% python3 -q
>>> import numpy as np
>>> import numpy.linalg as la
>>> np.set_printoptions(precision=2, suppress=True, linewidth=120)
>>> def tidy(a):
...     return np.round(a, 2) + 0
... 
>>> F = np.array([[5, -4, -2, 1], [2, -7, -5, -2], [4, -5, -3, 0]])
>>> # null space of dimension 2
>>> np.abs(np.diag(la.qr(F)[1])) > 1e-9
array([ True,  True, False])
>>> tidy(np.trace(la.pinv(F) @ F))
np.float64(2.0)
>>> np.unique(F.round(6), axis=0).shape
(3, 4)
>>> tidy(F @ la.pinv(F) @ F)
array([[ 5., -4., -2.,  1.],
       [ 2., -7., -5., -2.],
       [ 4., -5., -3.,  0.]])
>>> np.allclose(F[:-1].T @ la.lstsq(F[:-1].T, F[-1])[0], F[-1])
True
>>> feats = np.loadtxt("out2.csv", delimiter=",")
>>> feats
array([[ 0.,  2.,  0.,  0.],
       [ 0., 13.,  1.,  2.],
       [ 9.,  0.,  2.,  0.],
       [ 0.,  1.,  1.,  0.],
       [ 9.,  0., 12., 14.],
       [ 0.,  2.,  0.,  0.],
       [ 0.,  5.,  5.,  6.],
       [ 3.,  0.,  0.,  0.],
       [ 0.,  8.,  0.,  0.],
       [ 9.,  0.,  8.,  6.],
       [ 0.,  0.,  0.,  0.],
       [ 0.,  9.,  0.,  0.],
       [ 0.,  7.,  0.,  0.],
       [ 0.,  4.,  1.,  0.],
       [ 0.,  0.,  0.,  0.],
       [ 0.,  0.,  0.,  0.],
       [ 9.,  0.,  6.,  2.],
       [ 9.,  0.,  6.,  2.],
       [ 0.,  2.,  2.,  0.],
       [ 9.,  0.,  6.,  2.],
       [ 0.,  6.,  0.,  0.],
       [ 0.,  5.,  5.,  6.],
       [ 0., 11.,  2.,  3.],
       [ 0., 11.,  0.,  0.],
       [ 0.,  1.,  4.,  3.],
       [ 5.,  0.,  2.,  0.],
       [ 0.,  8.,  5.,  7.],
       [ 0.,  0.,  0.,  0.],
       [ 5.,  0.,  4.,  0.],
       [ 3.,  0.,  9., 11.],
       [ 0.,  0.,  0.,  0.],
       [ 0.,  0.,  0.,  0.],
       [ 0., 14.,  2.,  4.],
       [ 7.,  0.,  3.,  0.],
       [ 0.,  2.,  5.,  5.],
       [ 1.,  0.,  1.,  0.],
       [ 0., 10.,  1.,  1.]])
>>> dist = la.norm(feats[:, None] - feats[None], axis=-1)
>>> dist.mean(axis=1).argmax()
np.int64(4)
>>> dist[35].round(6).argsort(kind="stable")[:4]
array([35,  3, 10, 14])
>>> tidy(dist[:5, :5])
array([[ 0.  , 11.22,  9.43,  1.41, 20.62],
       [11.22,  0.  , 15.97, 12.17, 22.69],
       [ 9.43, 15.97,  0.  ,  9.11, 17.2 ],
       [ 1.41, 12.17,  9.11,  0.  , 19.97],
       [20.62, 22.69, 17.2 , 19.97,  0.  ]])
>>> la.matrix_rank(dist ** 2)
np.int64(6)
>>> C2 = np.cov(feats, rowvar=False)
>>> tidy(feats.std(axis=0))
array([3.45, 4.32, 2.98, 3.3 ])
>>> np.median(feats, axis=0)
array([0., 1., 1., 0.])
>>> tidy(np.corrcoef(feats[:, 0], feats[:, 2])[0, 1])
np.float64(0.64)
>>> tidy(C2)
array([[12.21, -7.09,  6.75,  3.08],
       [-7.09, 19.15, -3.28,  0.33],
       [ 6.75, -3.28,  9.15,  8.72],
       [ 3.08,  0.33,  8.72, 11.17]])
>>> cent = feats[[24, 23]].astype(float)
>>> for _ in range(4):
...     z = la.norm(feats[:, None] - cent, axis=-1).argmin(axis=1)
...     cent = np.array([feats[z == j].mean(axis=0) for j in range(2)])
... 
>>> z
array([0, 1, 0, 0, 0, 0, 0, 0, 1, 0, 0, 1, 1, 0, 0, 0, 0, 0, 0, 0, 1, 0, 1, 1, 0, 0, 1, 0, 0, 0, 0, 0, 1, 0, 0, 0, 1])
>>> tidy(cent[1] - cent[0])
array([-2.89,  8.81, -1.94, -0.41])
>>> np.abs(cent[1] - cent[0]).argmax()
np.int64(1)
>>> np.bincount(z)
array([27, 10])
>>> tidy(cent)
array([[2.89, 0.89, 3.04, 2.11],
       [0.  , 9.7 , 1.1 , 1.7 ]])
>>> T = np.stack([cent, 2 * cent, cent[::-1]])
>>> (T @ cent.T).shape
(3, 2, 2)
>>> la.matrix_rank(T)
array([2, 2, 2])
>>> T.shape
(3, 2, 4)
>>> tidy(T.sum(axis=0))
array([[ 8.67, 12.37, 10.21,  8.03],
       [ 2.89, 29.99,  6.34,  7.21]])
>>> tidy(la.norm(T, axis=(1, 2)))
array([11., 22., 11.])
>>> tidy(np.einsum("bij,cij->bc", T, T))
array([[121.01, 242.01,  31.1 ],
       [242.01, 484.02,  62.21],
       [ 31.1 ,  62.21, 121.01]])
>>> la.matrix_rank(T.reshape(3, -1))
np.int64(2)
>>> Ac = feats - feats.mean(axis=0)
>>> V = la.svd(Ac)[2][:3]
>>> B = Ac - Ac @ V.T @ V
>>> tidy((Ac @ V.T).std(axis=0))
array([5.2 , 4.1 , 2.46])
>>> tidy(np.cov(Ac @ V.T, rowvar=False))
array([[27.75,  0.  ,  0.  ],
       [ 0.  , 17.31,  0.  ],
       [ 0.  ,  0.  ,  6.22]])
>>> tidy(np.diag(V.T @ V))
array([0.92, 1.  , 0.39, 0.69])
>>> tidy(la.norm(B) / la.norm(Ac))
np.float64(0.09)
>>> tidy(B.std(axis=0))
array([0.17, 0.03, 0.48, 0.34])
>>> E = np.load("a.npy")
>>> E
array([[ 26,   5, -20, -17,  26,  -2],
       [  5,  57,  -1,   5,  32, -21],
       [-20,  -1,  19,  11, -16,  -1],
       [-17,   5,  11,  58, -15, -30],
       [ 26,  32, -16, -15,  41, -13],
       [ -2, -21,  -1, -30, -13,  28]])
>>> # null space of dimension 2
>>> tidy(np.trace(la.pinv(E) @ E))
np.float64(4.0)
>>> np.allclose(E[:-1].T @ la.lstsq(E[:-1].T, E[-1])[0], E[-1])
True
>>> np.unique(E.round(6), axis=0).shape
(6, 6)
>>> np.abs(np.diag(la.qr(E)[1])) > 1e-9
array([ True,  True,  True,  True, False, False])
